% ipython --no-banner

In [1]: import numpy as np

In [2]: np.set_printoptions(suppress=True, linewidth=100)

In [3]: M = -3 * np.eye(8) + np.ones((8, 8))

In [4]: M
Out[4]: 
array([[-2.,  1.,  1.,  1.,  1.,  1.,  1.,  1.],
       [ 1., -2.,  1.,  1.,  1.,  1.,  1.,  1.],
       [ 1.,  1., -2.,  1.,  1.,  1.,  1.,  1.],
       [ 1.,  1.,  1., -2.,  1.,  1.,  1.,  1.],
       [ 1.,  1.,  1.,  1., -2.,  1.,  1.,  1.],
       [ 1.,  1.,  1.,  1.,  1., -2.,  1.,  1.],
       [ 1.,  1.,  1.,  1.,  1.,  1., -2.,  1.],
       [ 1.,  1.,  1.,  1.,  1.,  1.,  1., -2.]])

In [5]: vals, V = np.linalg.eigh(M)

In [6]: np.round(np.linalg.svd(M, compute_uv=False), 2)
Out[6]: array([5., 3., 3., 3., 3., 3., 3., 3.])

In [7]: vals.round(2)
Out[7]: array([-3., -3., -3., -3., -3., -3., -3.,  5.])

In [8]: np.unique(vals.round(6) + 0, return_counts=True)[1]
Out[8]: array([7, 1])

In [9]: np.round(np.linalg.eigvalsh(M @ M), 2)
Out[9]: array([ 9.,  9.,  9.,  9.,  9.,  9.,  9., 25.])

In [10]: (vals > 1e-8).sum(), (vals < -1e-8).sum()
Out[10]: (np.int64(1), np.int64(7))

In [11]: vals, V = np.linalg.eigh(M)

In [12]: vec = np.array([3, -3, -1, 2, 1, 3, 3, 1])

In [13]: np.abs(M).sum(axis=1).max(), np.round(np.abs(vals).max(), 2)
Out[13]: (np.float64(9.0), np.float64(5.0))

In [14]: (np.sign(V[:, -1].round(6)) == np.sign(V[0, -1].round(6))).astype(int)
Out[14]: array([1, 1, 1, 1, 1, 1, 1, 1])

In [15]: vec @ M @ vec
Out[15]: np.float64(-48.0)

In [16]: np.round(V * np.abs(vals) @ V.T, 2)
Out[16]: 
array([[3.25, 0.25, 0.25, 0.25, 0.25, 0.25, 0.25, 0.25],
       [0.25, 3.25, 0.25, 0.25, 0.25, 0.25, 0.25, 0.25],
       [0.25, 0.25, 3.25, 0.25, 0.25, 0.25, 0.25, 0.25],
       [0.25, 0.25, 0.25, 3.25, 0.25, 0.25, 0.25, 0.25],
       [0.25, 0.25, 0.25, 0.25, 3.25, 0.25, 0.25, 0.25],
       [0.25, 0.25, 0.25, 0.25, 0.25, 3.25, 0.25, 0.25],
       [0.25, 0.25, 0.25, 0.25, 0.25, 0.25, 3.25, 0.25],
       [0.25, 0.25, 0.25, 0.25, 0.25, 0.25, 0.25, 3.25]])

In [17]: other = np.array([[0, 0, -2], [-1, 1, -1], [1, -2, 0]])

In [18]: arr = np.tril(other)

In [19]: arr
Out[19]: 
array([[ 0,  0,  0],
       [-1,  1,  0],
       [ 1, -2,  0]])

In [20]: np.allclose(arr[:-1].T @ np.linalg.lstsq(arr[:-1].T, arr[-1])[0], arr[-1])
Out[20]: False

In [21]: np.unique(arr.round(6), axis=0).shape
Out[21]: (3, 3)

In [22]: np.einsum("ij,ji->", arr, arr)
Out[22]: np.int64(1)

In [23]: round(np.linalg.eigvals(arr).sum().real, 2)
Out[23]: np.float64(1.0)

In [24]: round(float(np.linalg.det(arr[::-1])), 2)
Out[24]: 0.0

In [25]: round(float(np.linalg.det(2 * arr)), 2), round(np.linalg.det(arr), 2)
Out[25]: (0.0, np.float64(0.0))

In [26]: np.kron(np.eye(2, dtype=int), arr)
Out[26]: 
array([[ 0,  0,  0,  0,  0,  0],
       [-1,  1,  0,  0,  0,  0],
       [ 1, -2,  0,  0,  0,  0],
       [ 0,  0,  0,  0,  0,  0],
       [ 0,  0,  0, -1,  1,  0],
       [ 0,  0,  0,  1, -2,  0]])

In [27]: rank = np.linalg.matrix_rank(arr)

In [28]: rank
Out[28]: np.int64(2)

In [29]: N = np.linalg.svd(arr)[2][rank:].T

In [30]: [int(np.linalg.matrix_rank(np.delete(arr, i, axis=0))) for i in range(3)]
Out[30]: [2, 1, 1]

In [31]: [int(np.linalg.matrix_rank(arr[:i])) for i in range(1, len(arr) + 1)]
Out[31]: [0, 1, 2]

In [32]: np.linalg.matrix_rank(arr.T @ arr), np.linalg.matrix_rank(arr @ arr.T)
Out[32]: (np.int64(2), np.int64(2))

In [33]: N @ N.T
Out[33]: 
array([[0., 0., 0.],
       [0., 0., 0.],
       [0., 0., 1.]])

In [34]: W0 = np.load("mat.npy")

In [35]: W0
Out[35]: 
array([[0, 2, 0, 0, 0, 1],
       [0, 0, 1, 2, 0, 1],
       [0, 0, 0, 1, 2, 2],
       [0, 0, 0, 0, 2, 1],
       [0, 0, 0, 0, 0, 2],
       [0, 0, 0, 0, 0, 0]])

In [36]: U, sv, VT = np.linalg.svd(W0)

In [37]: np.argmax(sv[:-1] / (sv[1:] + 1e-6)) + 1
Out[37]: np.int64(5)

In [38]: sv.round(2)
Out[38]: array([4.19, 2.23, 2.14, 1.35, 0.3 , 0.  ])

In [39]: other = U[:, :5] @ np.diag(sv[:5]) @ VT[:5]

In [40]: np.round(np.linalg.norm(W0 - other) / np.linalg.norm(W0), 2)
Out[40]: np.float64(0.0)

In [41]: round(np.abs(W0 - other).max(), 2)
Out[41]: np.float64(0.0)

In [42]: other.round(2) + 0
Out[42]: 
array([[0., 2., 0., 0., 0., 1.],
       [0., 0., 1., 2., 0., 1.],
       [0., 0., 0., 1., 2., 2.],
       [0., 0., 0., 0., 2., 1.],
       [0., 0., 0., 0., 0., 2.],
       [0., 0., 0., 0., 0., 0.]])

In [43]: np.unique(W0.round(6), axis=0).shape
Out[43]: (6, 6)

In [44]: np.allclose(W0[:-1].T @ np.linalg.lstsq(W0[:-1].T, W0[-1])[0], W0[-1])
Out[44]: True

In [45]: other = np.array([[1, -1, 0, 2], [3, 0, 2, -1], [0, 1, -2, 1], [-2, -1, 3, 0]])

In [46]: other[-1] = other[0]

In [47]: J = other + 0.05 * np.eye(4)

In [48]: J
Out[48]: 
array([[ 1.05, -1.  ,  0.  ,  2.  ],
       [ 3.  ,  0.05,  2.  , -1.  ],
       [ 0.  ,  1.  , -1.95,  1.  ],
       [ 1.  , -1.  ,  0.  ,  2.05]])

In [49]: U, sv, VT = np.linalg.svd(J)

In [50]: sv.round(2)
Out[50]: array([4.05, 3.55, 1.78, 0.02])

In [51]: np.argmax(sv[:-1] / (sv[1:] + 1e-6)) + 1
Out[51]: np.int64(3)

In [52]: other = U[:, :3] @ np.diag(sv[:3]) @ VT[:3]

In [53]: np.linalg.matrix_rank(J, rtol=0.05)
Out[53]: np.int64(3)

In [54]: round(np.linalg.norm(J - other, 2), 2), round(sv[3], 2)
Out[54]: (np.float64(0.02), np.float64(0.02))

In [55]: other.round(2) + 0
Out[55]: 
array([[ 1.05, -0.99,  0.01,  2.01],
       [ 3.  ,  0.05,  2.  , -1.  ],
       [ 0.  ,  1.  , -1.95,  1.  ],
       [ 1.  , -1.01, -0.01,  2.04]])

In [56]: np.linalg.matrix_rank(other)
Out[56]: np.int64(3)

In [57]: [round(float(x), 2) for x in np.linalg.svd(J, compute_uv=False)[:3]]
Out[57]: [4.05, 3.55, 1.78]

In [58]: vec = np.array([1, 0, 1, 3])

In [59]: rhs = J @ vec

In [60]: coef, lr = np.zeros(4), 1 / np.linalg.norm(J, 2) ** 2

In [61]: for i in range(40):
    ...:     coef -= lr * J.T @ (J @ coef - rhs)
    ...:     if i % 10 == 0: print(i, round(np.linalg.norm(J @ coef - rhs), 2))
    ...: 
0 2.28
10 0.05
20 0.04
30 0.04

In [62]: coef.round(2)
Out[62]: array([ 1.39, -1.08,  0.07,  2.27])

In [63]: round(np.linalg.cond(J), 2)
Out[63]: np.float64(167.71)

In [64]: other = np.array([[-1, -1, -1], [2, -1, 0]])

In [65]: W2 = np.kron(other, J)

In [66]: np.linalg.matrix_rank(W2)
Out[66]: np.int64(8)

In [67]: W2.shape
Out[67]: (8, 12)

In [68]: W2
Out[68]: 
array([[-1.05,  1.  , -0.  , -2.  , -1.05,  1.  , -0.  , -2.  , -1.05,  1.  , -0.  , -2.  ],
       [-3.  , -0.05, -2.  ,  1.  , -3.  , -0.05, -2.  ,  1.  , -3.  , -0.05, -2.  ,  1.  ],
       [-0.  , -1.  ,  1.95, -1.  , -0.  , -1.  ,  1.95, -1.  , -0.  , -1.  ,  1.95, -1.  ],
       [-1.  ,  1.  , -0.  , -2.05, -1.  ,  1.  , -0.  , -2.05, -1.  ,  1.  , -0.  , -2.05],
       [ 2.1 , -2.  ,  0.  ,  4.  , -1.05,  1.  , -0.  , -2.  ,  0.  , -0.  ,  0.  ,  0.  ],
       [ 6.  ,  0.1 ,  4.  , -2.  , -3.  , -0.05, -2.  ,  1.  ,  0.  ,  0.  ,  0.  , -0.  ],
       [ 0.  ,  2.  , -3.9 ,  2.  , -0.  , -1.  ,  1.95, -1.  ,  0.  ,  0.  , -0.  ,  0.  ],
       [ 2.  , -2.  ,  0.  ,  4.1 , -1.  ,  1.  , -0.  , -2.05,  0.  , -0.  ,  0.  ,  0.  ]])

In [69]: U, sv, VT = np.linalg.svd(W2)

In [70]: sv.round(2)
Out[70]: array([9.42, 8.25, 6.51, 5.7 , 4.13, 2.85, 0.06, 0.04])

In [71]: other = U[:, :6] @ np.diag(sv[:6]) @ VT[:6]

In [72]: np.linalg.matrix_rank(other)
Out[72]: np.int64(6)

In [73]: np.linalg.matrix_rank(W2, rtol=0.05)
Out[73]: np.int64(6)

In [74]: mat = np.load("layer5.npy")

In [75]: mat
Out[75]: 
array([[ 1, -2,  1,  0,  0,  0],
       [-1,  2, -1,  0,  0,  0],
       [ 0,  2,  0,  0,  0,  0],
       [ 0,  0,  0, -1,  0,  1],
       [ 0,  0,  0,  0,  1,  0],
       [ 0,  0,  0,  2,  0,  1]])

In [76]: U, sv, VT = np.linalg.svd(mat)

In [77]: sv.round(2)
Out[77]: array([3.86, 2.3 , 1.3 , 1.04, 1.  , 0.  ])

In [78]: other = U[:, :5] @ np.diag(sv[:5]) @ VT[:5]

In [79]: np.round(np.linalg.norm(mat - other, 2), 2), sv[5]
Out[79]: (np.float64(0.0), np.float64(0.0))

In [80]: other.round(2) + 0
Out[80]: 
array([[ 1., -2.,  1.,  0.,  0.,  0.],
       [-1.,  2., -1.,  0.,  0.,  0.],
       [ 0.,  2.,  0.,  0.,  0.,  0.],
       [ 0.,  0.,  0., -1.,  0.,  1.],
       [ 0.,  0.,  0.,  0.,  1.,  0.],
       [ 0.,  0.,  0.,  2.,  0.,  1.]])

In [81]: np.linalg.matrix_rank(mat, rtol=0.05)
Out[81]: np.int64(5)

In [82]: round(float(np.linalg.norm(mat - other) / np.linalg.norm(mat)), 2)
Out[82]: 0.0

In [83]: rng = np.random.default_rng(397000)

In [84]: z = rng.permutation(6)

In [85]: z
Out[85]: array([3, 1, 5, 2, 0, 4])

In [86]: other = mat[z][:, z]

In [87]: np.diag(other)
Out[87]: array([-1,  2,  1,  0,  1,  1])

In [88]: round(np.linalg.det(other), 2), np.round(np.linalg.det(mat[z]), 2)
Out[88]: (np.float64(0.0), np.float64(0.0))

In [89]: np.trace(other)
Out[89]: np.int64(4)

In [90]: other
Out[90]: 
array([[-1,  0,  1,  0,  0,  0],
       [ 0,  2,  0, -1, -1,  0],
       [ 2,  0,  1,  0,  0,  0],
       [ 0,  2,  0,  0,  0,  0],
       [ 0, -2,  0,  1,  1,  0],
       [ 0,  0,  0,  0,  0,  1]])

In [91]: (W0 + W0.T) / 2
Out[91]: 
array([[0. , 1. , 0. , 0. , 0. , 0.5],
       [1. , 0. , 0.5, 1. , 0. , 0.5],
       [0. , 0.5, 0. , 0.5, 1. , 1. ],
       [0. , 1. , 0.5, 0. , 1. , 0.5],
       [0. , 0. , 1. , 1. , 0. , 1. ],
       [0.5, 0.5, 1. , 0.5, 1. , 0. ]])

In [92]: np.linalg.determinant(W0)
AttributeError: module 'numpy.linalg' has no attribute 'determinant'


In [93]: np.linalg.matrix_power(W0, 4)
Out[93]: 
array([[ 0,  0,  0,  0,  4, 26],
       [ 0,  0,  0,  0,  0,  4],
       [ 0,  0,  0,  0,  0,  0],
       [ 0,  0,  0,  0,  0,  0],
       [ 0,  0,  0,  0,  0,  0],
       [ 0,  0,  0,  0,  0,  0]])

In [94]: np.trace(W0)
Out[94]: np.int64(0)

In [95]: np.round(np.sort(np.abs(np.linalg.eigvals(W0))), 2)
Out[95]: array([0., 0., 0., 0., 0., 0.])

In [96]: w1 = np.array([[-2, 1, -1, -1, 2, 1],
    ...:     [2, 0, -2, 2, 0, -1],
    ...:     [-2, 1, 0, -1, 0, 0],
    ...:     [-1, 0, 1, 2, 0, -2],
    ...:     [1, 0, -2, 0, 1, -1],
    ...:     [1, 0, -2, 1, -1, -2],
    ...:     [2, -2, 2, -1, 0, 0],
    ...:     [2, -2, -1, 2, -1, 1]])

In [97]: coef = np.array([1, -3, 0, -2, -3, 0])

In [98]: hid = np.maximum(M @ w1 + coef, 0)

In [99]: hid
Out[99]: 
array([[10.,  0.,  0.,  5.,  0.,  0.],
       [ 0.,  0.,  1.,  0.,  0.,  0.],
       [10.,  0.,  0.,  5.,  0.,  0.],
       [ 7.,  0.,  0.,  0.,  0.,  2.],
       [ 1.,  0.,  1.,  2.,  0.,  0.],
       [ 1.,  0.,  1.,  0.,  1.,  2.],
       [ 0.,  1.,  0.,  5.,  0.,  0.],
       [ 0.,  1.,  0.,  0.,  1.,  0.]])

In [100]: np.linalg.matrix_rank(hid)
Out[100]: np.int64(6)

In [101]: W2 = np.array([[-2, 1], [-3, -3], [-3, 1], [-3, -2], [2, 1], [-2, 0]])

In [102]: hid @ W2
Out[102]: 
array([[-35.,   0.],
       [ -3.,   1.],
       [-35.,   0.],
       [-18.,   7.],
       [-11.,  -2.],
       [ -7.,   3.],
       [-18., -13.],
       [ -1.,  -2.]])

In [103]: (hid @ W2).round(6).argmax(axis=1)
Out[103]: array([1, 1, 1, 1, 1, 1, 1, 0])

In [104]: A = np.loadtxt("data.csv", delimiter=",")

In [105]: A
Out[105]: 
array([[0., 0., 4., 1.],
       [0., 1., 0., 0.],
       [5., 0., 5., 2.],
       [3., 0., 7., 6.]])

In [106]: gram = A.T @ A

In [107]: np.allclose(gram, gram.T)
Out[107]: True

In [108]: np.linalg.matrix_rank(gram)
Out[108]: np.int64(4)

In [109]: (A @ A.T).shape
Out[109]: (4, 4)

In [110]: np.diag(gram)
Out[110]: array([34.,  1., 90., 41.])

In [111]: K = np.array([[0, 1, 1], [1, 0, 1], [1, 1, 0]])

In [112]: gram = W0.T @ W0

In [113]: np.linalg.matrix_rank(gram)
Out[113]: np.int64(5)

In [114]: (W0 @ W0.T).shape
Out[114]: (6, 6)

In [115]: F = np.eye(6, dtype=int)[rng.permutation(6)]

In [116]: F
Out[116]: 
array([[0, 0, 1, 0, 0, 0],
       [0, 0, 0, 0, 0, 1],
       [0, 1, 0, 0, 0, 0],
       [0, 0, 0, 0, 1, 0],
       [0, 0, 0, 1, 0, 0],
       [1, 0, 0, 0, 0, 0]])

In [117]: vec = np.array([0, 1, 1, 2, 2, 1])

In [118]: h1 = np.maximum(F @ vec, 0)

In [119]: np.maximum(F @ (3 * vec), 0)
Out[119]: array([3, 3, 3, 6, 6, 0])

In [120]: F * (h1 > 1e-9)[:, None]
Out[120]: 
array([[0, 0, 1, 0, 0, 0],
       [0, 0, 0, 0, 0, 1],
       [0, 1, 0, 0, 0, 0],
       [0, 0, 0, 0, 1, 0],
       [0, 0, 0, 1, 0, 0],
       [0, 0, 0, 0, 0, 0]])

In [121]: F.T @ h1
Out[121]: array([0, 1, 1, 2, 2, 1])

In [122]: np.round(np.tanh(F @ vec), 2)
Out[122]: array([0.76, 0.76, 0.76, 0.96, 0.96, 0.  ])
